$ python -q
>>> import numpy as np
>>> np.set_printoptions(precision=2, suppress=True, linewidth=200)
>>> K = np.load("test2.npy")
>>> print(K)
[[1 0 0]
 [5 1 0]
 [1 3 1]]
>>> # triangular: eigenvalues sit on the diagonal
>>> ev, evecs = np.linalg.eig(K)
>>> print(np.sort(np.linalg.eigvals(K @ K)))
[1. 1. 1.]
>>> print(np.prod(ev))
1.0
>>> rng = np.random.default_rng(3669)
>>> labels = rng.permutation(3)
>>> print(labels)
[2 0 1]
>>> Y = K[labels][:, labels]
>>> print(Y)
[[1 1 3]
 [0 1 0]
 [0 5 1]]
>>> print(np.sort(np.abs(np.linalg.eigvals(Y))))
[1. 1. 1.]
>>> print(np.diag(Y))
[1 1 1]
>>> print(K @ K)
[[ 1  0  0]
 [10  1  0]
 [17  6  1]]
>>> print(np.sort(np.linalg.eigvals(K)))
[1. 1. 1.]
>>> print(np.prod(np.diag(K)), round(float(np.linalg.det(K)), 2))
1 1.0
>>> print([int(np.linalg.matrix_rank(np.linalg.matrix_power(K, p))) for p in range(1, 4)])
[3, 3, 3]
>>> left, s, VT = np.linalg.svd(K)
>>> print(s)
[5.51 2.77 0.07]
>>> print(np.argmax(s[:-1] / (s[1:] + 1e-6)) + 1)
2
>>> Y = left[:, :2] @ np.diag(s[:2]) @ VT[:2]
>>> print(Y)
[[ 1.    0.02 -0.06]
 [ 5.    1.    0.01]
 [ 1.    3.    1.  ]]
>>> print(round(float(np.linalg.norm(K - Y) / np.linalg.norm(K)), 2))
0.01
>>> Y.inv()
Traceback (most recent call last):
  File "<python-input-25>", line 1, in <module>
    Y.inv()
    ^^^^^
AttributeError: 'numpy.ndarray' object has no attribute 'inv'
>>> print(Y @ Y)
[[ 1.04 -0.14 -0.12]
 [ 9.97  1.14 -0.28]
 [17.    6.    0.97]]
>>> print(round(float(np.linalg.det(Y)), 2))
0.0
>>> print(np.round(np.sort(np.abs(np.linalg.eigvals(Y))), 2) + 0)
[0.  1.7 1.7]
>>> print(np.allclose(Y @ Y.T, Y.T @ Y))
False
>>> f = np.array([-2, 2, 2, 1, 2, 3])
>>> X = 2 * np.eye(6) + np.outer(f, f)
>>> print(X)
[[ 6. -4. -4. -2. -4. -6.]
 [-4.  6.  4.  2.  4.  6.]
 [-4.  4.  6.  2.  4.  6.]
 [-2.  2.  2.  3.  2.  3.]
 [-4.  4.  4.  2.  6.  6.]
 [-6.  6.  6.  3.  6. 11.]]
>>> f = np.array([2, 6, 8])
>>> print(np.convolve(X[4], f))
[ -8. -16.   0.  60.  56.  64.  84.  48.]
>>> print(np.correlate(X[4], X[2], "full"))
[-24.   8.  32.  12.  60. 120.  48.  40.  52.   0. -24.]
>>> print(np.polyval(f, X[4]))
[ 16.  64.  64.  28. 116. 116.]
>>> ev, evecs = np.linalg.eigh(X)
>>> vec = np.array([2, 1, 2, 2, 2, 1])
>>> print(evecs * np.abs(ev) @ evecs.T)
[[ 6. -4. -4. -2. -4. -6.]
 [-4.  6.  4.  2.  4.  6.]
 [-4.  4.  6.  2.  4.  6.]
 [-2.  2.  2.  3.  2.  3.]
 [-4.  4.  4.  2.  6.  6.]
 [-6.  6.  6.  3.  6. 11.]]
>>> print(np.abs(X).sum(axis=1).max(), round(np.abs(ev).max(), 2))
38.0 28.0
>>> print(np.linalg.eigvalsh(X[1:, 1:]))
[ 2.  2.  2.  2. 24.]
